$ ipython --no-banner

In [1]: import numpy as np

In [2]: np.set_printoptions(precision=2, suppress=True, linewidth=160)

In [3]: feats = np.load("x.npy")

In [4]: print(feats)
[[ -4  -2   6]
 [  4   6 -18]
 [  2   4 -12]
 [ -3  -6  18]
 [ -3  -2   6]
 [  4   0   0]]

In [5]: # rows and columns are dependent

In [6]: np.linalg.inv(feats)
LinAlgError: Last 2 dimensions of the array must be square


In [7]: print(np.abs(np.diag(np.linalg.qr(feats)[1])) > 1e-9)
[ True  True False]

In [8]: print(np.allclose(feats[:-1].T @ np.linalg.lstsq(feats[:-1].T, feats[-1])[0], feats[-1]))
True

In [9]: print(np.round(feats @ np.linalg.pinv(feats) @ feats, 2) + 0)
[[ -4.  -2.   6.]
 [  4.   6. -18.]
 [  2.   4. -12.]
 [ -3.  -6.  18.]
 [ -3.  -2.   6.]
 [  4.   0.   0.]]

In [10]: print(np.round(np.linalg.svd(feats, compute_uv=False), 2) + 0)
[31.68  5.11  0.  ]

In [11]: print(feats.mean(axis=0))
[0. 0. 0.]

In [12]: print(feats.sum(axis=1))
[ 0 -8 -6  9  1  4]

In [13]: print(feats - feats[0])
[[  0   0   0]
 [  8   8 -24]
 [  6   6 -18]
 [  1  -4  12]
 [  1   0   0]
 [  8   2  -6]]

In [14]: feats[:, 3]
IndexError: index 3 is out of bounds for axis 1 with size 3


In [15]: print(np.linalg.matrix_rank(feats))
2

In [16]: rk = np.linalg.matrix_rank(feats)

In [17]: print(rk)
2

In [18]: null = np.linalg.svd(feats)[2][rk:].T

In [19]: print([int(np.linalg.matrix_rank(feats[:, :j + 1])) for j in range(3)])
[1, 2, 2]

In [20]: print([int(np.linalg.matrix_rank(np.delete(feats, i, axis=0))) for i in range(6)])
[2, 2, 2, 2, 2, 2]

In [21]: print(null @ null.T)
[[0.  0.  0. ]
 [0.  0.9 0.3]
 [0.  0.3 0.1]]

In [22]: f, r1 = feats[2], feats[0]

In [23]: print(f @ f)
164

In [24]: p = (f @ r1) / (f @ f) * f

In [25]: print(round(float(np.linalg.norm(f + r1) ** 2 + np.linalg.norm(f - r1) ** 2), 2))
440.0

In [26]: print(p)
[-1.07 -2.15  6.44]

In [27]: print(r1 - p)
[-2.93  0.15 -0.44]

In [28]: print(np.outer(f, r1))
[[ -8  -4  12]
 [-16  -8  24]
 [ 48  24 -72]]

In [29]: print(round(float((r1 - p) @ f), 2))
0.0

In [30]: X = np.loadtxt("test3.csv", delimiter=",")

In [31]: print(X)
[[-2.  1.  0.  0.  0.  0.]
 [ 0. -2.  1.  0.  0.  0.]
 [ 0.  0. -2.  1.  0.  0.]
 [ 0.  0.  0. -2.  1.  0.]
 [ 0.  0.  0.  0. -2.  1.]
 [ 0.  0.  0.  0.  0. -2.]]

In [32]: # triangular, det is the product of the diagonal

In [33]: B = X / np.linalg.norm(X, axis=1, keepdims=True)

In [34]: gram = B @ B.T

In [35]: print((gram - 2 * np.eye(6)).round(6).argmax(axis=1))
[2 3 0 0 0 0]

In [36]: print((np.abs(gram) > 0.9).astype(int))
[[1 0 0 0 0 0]
 [0 1 0 0 0 0]
 [0 0 1 0 0 0]
 [0 0 0 1 0 0]
 [0 0 0 0 1 0]
 [0 0 0 0 0 1]]

In [37]: print(np.prod(np.diag(X)), round(np.linalg.det(X), 2))
64.0 64.0

In [38]: print([int(np.linalg.matrix_rank(np.linalg.matrix_power(X, p))) for p in range(1, 7)])
[6, 6, 6, 6, 6, 6]

In [39]: theta = np.radians(180)

In [40]: R = np.eye(6)

In [41]: R[4, 4] = R[0, 0] = np.cos(theta)

In [42]: R[4, 0], R[0, 4] = -np.sin(theta), np.sin(theta)

In [43]: print(R.round(2) + 0)
[[-1.  0.  0.  0.  0.  0.]
 [ 0.  1.  0.  0.  0.  0.]
 [ 0.  0.  1.  0.  0.  0.]
 [ 0.  0.  0.  1.  0.  0.]
 [ 0.  0.  0.  0. -1.  0.]
 [ 0.  0.  0.  0.  0.  1.]]

In [44]: B = X @ R.T

In [45]: print(np.allclose(X @ X.T, B @ B.T))
True

In [46]: print(round(float(np.linalg.det(R)), 2), np.trace(R))
1.0 2.0

In [47]: print(np.allclose(np.linalg.norm(X, axis=1), np.linalg.norm(B, axis=1)))
True

In [48]: vec = np.array([5, 5, -5, -5, 3, 5])

In [49]: a = np.maximum(X @ vec, 0)

In [50]: print(a)
[ 0.  0.  5. 13.  0.  0.]

In [51]: print(np.maximum(X @ vec, 0) - np.maximum(-X @ vec, 0))
[ -5. -15.   5.  13.  -1. -10.]

In [52]: print(np.tanh(X @ vec))
[-1.   -1.    1.    1.   -0.76 -1.  ]

In [53]: print(X * (a > 1e-9)[:, None])
[[-0.  0.  0.  0.  0.  0.]
 [ 0. -0.  0.  0.  0.  0.]
 [ 0.  0. -2.  1.  0.  0.]
 [ 0.  0.  0. -2.  1.  0.]
 [ 0.  0.  0.  0. -0.  0.]
 [ 0.  0.  0.  0.  0. -0.]]

In [54]: f = np.array([2, 2, -3, -1])

In [55]: rng = np.random.default_rng(85913)

In [56]: K = np.outer(rng.normal(size=24), f) + 0.1 * rng.normal(size=(24, 4))

In [57]: print(K)
[[  0.92   0.87  -1.31  -0.38]
 [  0.2    0.24  -0.29   0.01]
 [  2.15   1.91  -2.85  -0.98]
 [ -0.29  -0.14   0.53   0.16]
 [ -3.81  -3.84   5.93   1.9 ]
 [  0.51   0.5   -0.75  -0.22]
 [ -3.13  -2.86   4.32   1.37]
 [  1.7    1.86  -2.58  -0.93]
 [ -2.75  -2.58   4.02   1.38]
 [  1.68   1.54  -2.28  -0.76]
 [ -1.68  -1.82   2.69   0.8 ]
 [ -0.05   0.04   0.17  -0.01]
 [  1.57   1.55  -2.25  -0.53]
 [ -4.46  -4.24   6.41   2.24]
 [  3.55   3.46  -5.43  -1.81]
 [  1.07   1.27  -1.58  -0.6 ]
 [  3.15   3.08  -4.6   -1.46]
 [  0.47   0.16  -0.5   -0.21]
 [ -1.89  -2.12   2.93   0.97]
 [ -0.1   -0.04   0.27   0.01]
 [  0.35   0.26  -0.45  -0.04]
 [ -2.06  -2.17   3.17   1.22]
 [  6.87   7.   -10.09  -3.43]
 [ -1.42  -1.43   2.04   0.76]]

In [58]: Xs = K - K.mean(axis=1)
ValueError: operands could not be broadcast together with shapes (24,4) (24,) 


In [59]: Xs = K - K.mean(axis=0)

In [60]: left, sig, Vt = np.linalg.svd(Xs, full_matrices=False)

In [61]: print(np.round(sig ** 2 / (sig ** 2).sum(), 2) + 0)
[1. 0. 0. 0.]

In [62]: print(np.linalg.matrix_rank(Xs))
4

In [63]: left, sig, Vt = np.linalg.svd(K)

In [64]: print(sig)
[25.64  0.53  0.4   0.39]

In [65]: print(np.argmax(sig[:-1] / (sig[1:] + 1e-6)) + 1)
1

In [66]: B = left[:, :1] @ np.diag(sig[:1]) @ Vt[:1]

In [67]: print(round(float(np.linalg.norm(K - B, 2)), 2), round(float(sig[1]), 2))
0.53 0.53

In [68]: print(round(float(np.linalg.norm(K - B) / np.linalg.norm(K)), 2))
0.03

In [69]: B = np.c_[K[:, :1] @ np.array([[4]]), np.array([0, 5, 5, 2, 5, -3, -4, -3, 0, 3, -5, 3, -3, 4, 3, 1, -4, 1, 2, -5, -3, -3, -5, -1])]

In [70]: print(B)
[[  3.66   0.  ]
 [  0.79   5.  ]
 [  8.58   5.  ]
 [ -1.16   2.  ]
 [-15.25   5.  ]
 [  2.03  -3.  ]
 [-12.51  -4.  ]
 [  6.82  -3.  ]
 [-10.99   0.  ]
 [  6.73   3.  ]
 [ -6.72  -5.  ]
 [ -0.19   3.  ]
 [  6.27  -3.  ]
 [-17.82   4.  ]
 [ 14.19   3.  ]
 [  4.29   1.  ]
 [ 12.61  -4.  ]
 [  1.87   1.  ]
 [ -7.58   2.  ]
 [ -0.4   -5.  ]
 [  1.42  -3.  ]
 [ -8.22  -3.  ]
 [ 27.48  -5.  ]
 [ -5.66  -1.  ]]

In [71]: print(np.round(np.linalg.norm(B - K @ np.linalg.lstsq(K, B)[0], axis=0), 2) + 0)
[ 0.   16.03]

In [72]: W0 = np.load("layer2.npy")

In [73]: print(W0)
[[-0.85 -0.37 -0.37]
 [-0.37  0.93 -0.07]
 [-0.37 -0.07  0.93]]

In [74]: print(np.round(W0 @ W0.T, 2) + 0)
[[1. 0. 0.]
 [0. 1. 0.]
 [0. 0. 1.]]

In [75]: print(np.linalg.svd(W0, compute_uv=False))
[1. 1. 1.]

In [76]: print(np.linalg.norm(W0, axis=0))
[1. 1. 1.]

In [77]: print(np.round(W0[:, 0] @ W0[:, 2], 2))
0.0

In [78]: print(np.linalg.pinv(W0))
[[-0.85 -0.37 -0.37]
 [-0.37  0.93 -0.07]
 [-0.37 -0.07  0.93]]

In [79]: print(np.round(W0.T @ W0, 2) + 0)
[[1. 0. 0.]
 [0. 1. 0.]
 [0. 0. 1.]]

In [80]: B = np.linalg.inv(W0)

In [81]: print(np.linalg.det(W0) * B)
[[ 0.85  0.37  0.37]
 [ 0.37 -0.93  0.07]
 [ 0.37  0.07 -0.93]]

In [82]: print(round(float(np.linalg.det(W0) * np.linalg.det(B)), 2))
1.0

In [83]: print(np.round(np.linalg.cond(W0), 2))
1.0

In [84]: print(B)
[[-0.85 -0.37 -0.37]
 [-0.37  0.93 -0.07]
 [-0.37 -0.07  0.93]]

In [85]: print((np.abs(B) > 1e-9).astype(int))
[[1 1 1]
 [1 1 1]
 [1 1 1]]

In [86]: print(np.allclose(B, W0.T))
True

In [87]: ev, vecs = np.linalg.eigh(B)

In [88]: vec = np.array([-3, 4, 5])

In [89]: print(np.round(vecs * np.abs(ev) @ vecs.T, 2) + 0)
[[1. 0. 0.]
 [0. 1. 0.]
 [0. 0. 1.]]

In [90]: print(round(float(np.abs(B).sum(axis=1).max()), 2), round(float(np.abs(ev).max()), 2))
1.59 1.0

In [91]: vec = np.array([0, 3, 1])

In [92]: rhs = W0 @ vec

In [93]: print(rhs)
[-1.48  2.7   0.7 ]

In [94]: print(np.round(np.linalg.solve(W0, W0[:, 0]), 2) + 0)
[1. 0. 0.]

In [95]: print(np.round(np.linalg.solve(W0.T, W0[1]), 2) + 0)
[0. 1. 0.]

In [96]: print(np.round(np.linalg.solve(W0, -2 * rhs), 2) + 0)
[ 0. -6. -2.]

In [97]: B = np.array([[1], [0], [0], [0], [-3]])

In [98]: basis = np.array([[0, 2, -2]])

In [99]: A = B @ basis + 0.05 * rng.normal(size=(5, 3))

In [100]: print(A.round(2) + 0)
[[-0.01  2.08 -2.04]
 [ 0.11  0.04  0.01]
 [-0.08  0.   -0.01]
 [-0.06  0.05  0.03]
 [ 0.05 -6.02  5.98]]

In [101]: B = A / np.sqrt((A ** 2).mean(axis=1, keepdims=True))

In [102]: print(np.linalg.matrix_rank(A - A.mean(axis=1, keepdims=True)))
2

In [103]: print(B[3])
[-1.25  1.04  0.6 ]

In [104]: print(np.round(np.linalg.norm(A, 2) / np.linalg.norm(A), 2))
1.0

In [105]: print(np.linalg.cond(A) > 100)
True

In [106]: print(np.argsort(-np.linalg.norm(A, axis=0).round(6), kind="stable")[:3])
[1 2 0]

In [107]: print(np.linalg.matrix_rank(A, rtol=0.1))
1

In [108]: O = A.astype(float).copy()

In [109]: for j in range(3):
     ...:     O[:, j] -= O[:, :j] @ (O[:, :j].T @ O[:, j])
     ...:     O[:, j] /= np.linalg.norm(O[:, j])
     ...: 

In [110]: print(np.round(O.T @ A, 2) + 0)
[[ 0.15 -1.95  1.94]
 [ 0.    6.06 -6.01]
 [ 0.    0.    0.1 ]]

In [111]: hat = A @ np.linalg.solve(A.T @ A, A.T)

In [112]: print(np.round(np.linalg.eigvalsh(hat), 2) + 0)
[0. 0. 1. 1. 1.]

In [113]: print(np.allclose(hat @ hat, hat))
True

In [114]: print(np.round((np.eye(5) - hat) @ A, 2) + 0)
[[0. 0. 0.]
 [0. 0. 0.]
 [0. 0. 0.]
 [0. 0. 0.]
 [0. 0. 0.]]

In [115]: left, sig, Vt = np.linalg.svd(A)

In [116]: print(np.argmax(sig[:-1] / (sig[1:] + 1e-6)) + 1)
1

In [117]: B = left[:, :1] @ np.diag(sig[:1]) @ Vt[:1]

In [118]: print(round(np.abs(A - B).max(), 2))
0.11

In [119]: print(round(float(np.linalg.norm(A - B, 2)), 2), round(sig[1], 2))
0.15 0.15

In [120]: print(B.round(2) + 0)
[[-0.02  2.07 -2.05]
 [ 0.    0.02 -0.02]
 [ 0.    0.01 -0.01]
 [ 0.    0.01 -0.01]
 [ 0.04 -6.02  5.97]]

In [121]: E = np.loadtxt("a.csv", delimiter=",")

In [122]: print(E)
[[-0.29  2.2  -0.72]
 [ 0.44  2.45  0.26]
 [-0.37  2.22  0.03]
 [ 0.07  2.1  -0.45]
 [-0.3   1.71 -0.06]
 [ 0.06  1.97  0.  ]
 [ 0.46  1.93  0.11]
 [ 0.56  2.01 -0.19]
 [ 0.44  1.14 -0.62]
 [ 0.46  1.49 -0.37]
 [ 1.68  1.83  1.47]
 [ 2.42  1.86  0.97]
 [ 2.    2.11  0.9 ]
 [ 2.21  2.17  0.94]
 [ 2.2   2.67  1.24]
 [ 1.89  1.69  0.9 ]
 [ 1.92  1.77  0.86]
 [ 1.73  2.26  1.09]
 [ 1.54  2.38  0.7 ]
 [ 2.35  1.65  0.9 ]
 [ 2.08  1.97  0.83]
 [ 2.62  2.11  0.86]
 [ 2.2   2.46  1.7 ]
 [ 1.87  2.44  0.87]
 [ 2.05  1.76  0.6 ]
 [ 2.05  2.    1.21]
 [ 2.57  2.04  0.65]
 [ 2.25  1.75  0.9 ]
 [ 2.17  1.74  1.42]
 [ 1.93  2.08  1.18]]

In [123]: vec = np.array([1, 1, 0])

In [124]: rhs = E @ vec

In [125]: print(np.round(np.linalg.pinv(E) @ E, 2) + 0)
[[1. 0. 0.]
 [0. 1. 0.]
 [0. 0. 1.]]

In [126]: rhs = rhs + 0.05 * rng.normal(size=30)

In [127]: print(rhs)
[1.81 2.88 1.82 2.12 1.42 1.99 2.3  2.55 1.62 1.96 3.52 4.16 4.17 4.39 4.88 3.64 3.72 4.05 3.89 4.05 4.05 4.69 4.67 4.28 3.77 4.11 4.59 3.97 3.92 4.  ]

In [128]: b, *_ = np.linalg.lstsq(E, rhs)

In [129]: print(b.round())
[1. 1. 0.]

In [130]: print(round(float(np.linalg.norm(rhs - E @ b)), 2))
0.23

In [131]: print(np.round(E.T @ (rhs - E @ b), 2) + 0)
[0. 0. 0.]

In [132]: print([round(float(np.linalg.norm(np.linalg.solve(E.T @ E + lam * np.eye(3), E.T @ rhs))), 2) for lam in (0, 1, 10, 100)])
[1.4, 1.37, 1.29, 0.92]

In [133]: F = np.loadtxt("dump.csv", delimiter=",")

In [134]: print(F)
[[-1.  1.  1.  1.]
 [ 1. -1.  1.  1.]
 [ 1.  1. -1.  1.]
 [ 1.  1.  1. -1.]]

In [135]: idx = rng.permutation(4)

In [136]: print(idx)
[3 0 1 2]

In [137]: B = F[idx][:, idx]

In [138]: print(B)
[[-1.  1.  1.  1.]
 [ 1. -1.  1.  1.]
 [ 1.  1. -1.  1.]
 [ 1.  1.  1. -1.]]

In [139]: print(np.trace(B))
-4.0

In [140]: print(np.diag(B))
[-1. -1. -1. -1.]

In [141]: print(np.sort(np.abs(np.linalg.eigvals(B))))
[2. 2. 2. 2.]

In [142]: print(np.all(np.linalg.eigvalsh(F) > 0))
False

In [143]: np.linalg.cholesky(F)
LinAlgError: Matrix is not positive definite


In [144]: W = np.array([[0, 2, -3, 1, 3],
     ...:     [-1, 0, 0, -2, 3],
     ...:     [1, -1, 1, -2, 0],
     ...:     [0, 3, 3, -2, 1]])

In [145]: b = np.array([1, -3, -4, 4, -4])

In [146]: act = np.maximum(F @ W + b, 0)

In [147]: print((act > 0).astype(int))
[[1 0 1 0 0]
 [1 1 0 1 0]
 [0 1 0 1 1]
 [1 0 0 1 1]]

In [148]: print((act > 0).mean(axis=0))
[0.75 0.5  0.25 0.75 0.5 ]

In [149]: print(act)
[[1. 0. 3. 0. 0.]
 [3. 1. 0. 3. 0.]
 [0. 3. 0. 3. 3.]
 [1. 0. 0. 3. 1.]]

In [150]: basis = np.array([[3, -2, 2], [3, 0, -2], [0, 1, 3], [1, 1, 3], [1, -3, 1]])

In [151]: print(W @ basis)
[[ 10 -11  -7]
 [ -2  -9  -5]
 [ -2  -3   1]
 [  8  -2  -2]]

In [152]: vec = np.array([4, 5, 6, 6])

In [153]: rhs = F @ vec

In [154]: b, lr = np.zeros(4), 1 / np.linalg.norm(F, 2) ** 2

In [155]: for i in range(200):
     ...:     b -= lr * F.T @ (F @ b - rhs)
     ...:     if i % 50 == 0: print(i, round(np.linalg.norm(F @ b - rhs), 2))
     ...: 
0 0.0
50 0.0
100 0.0
150 0.0

In [156]: print(b)
[4. 5. 6. 6.]

In [157]: print(round(float(np.linalg.cond(F)), 2))
1.0
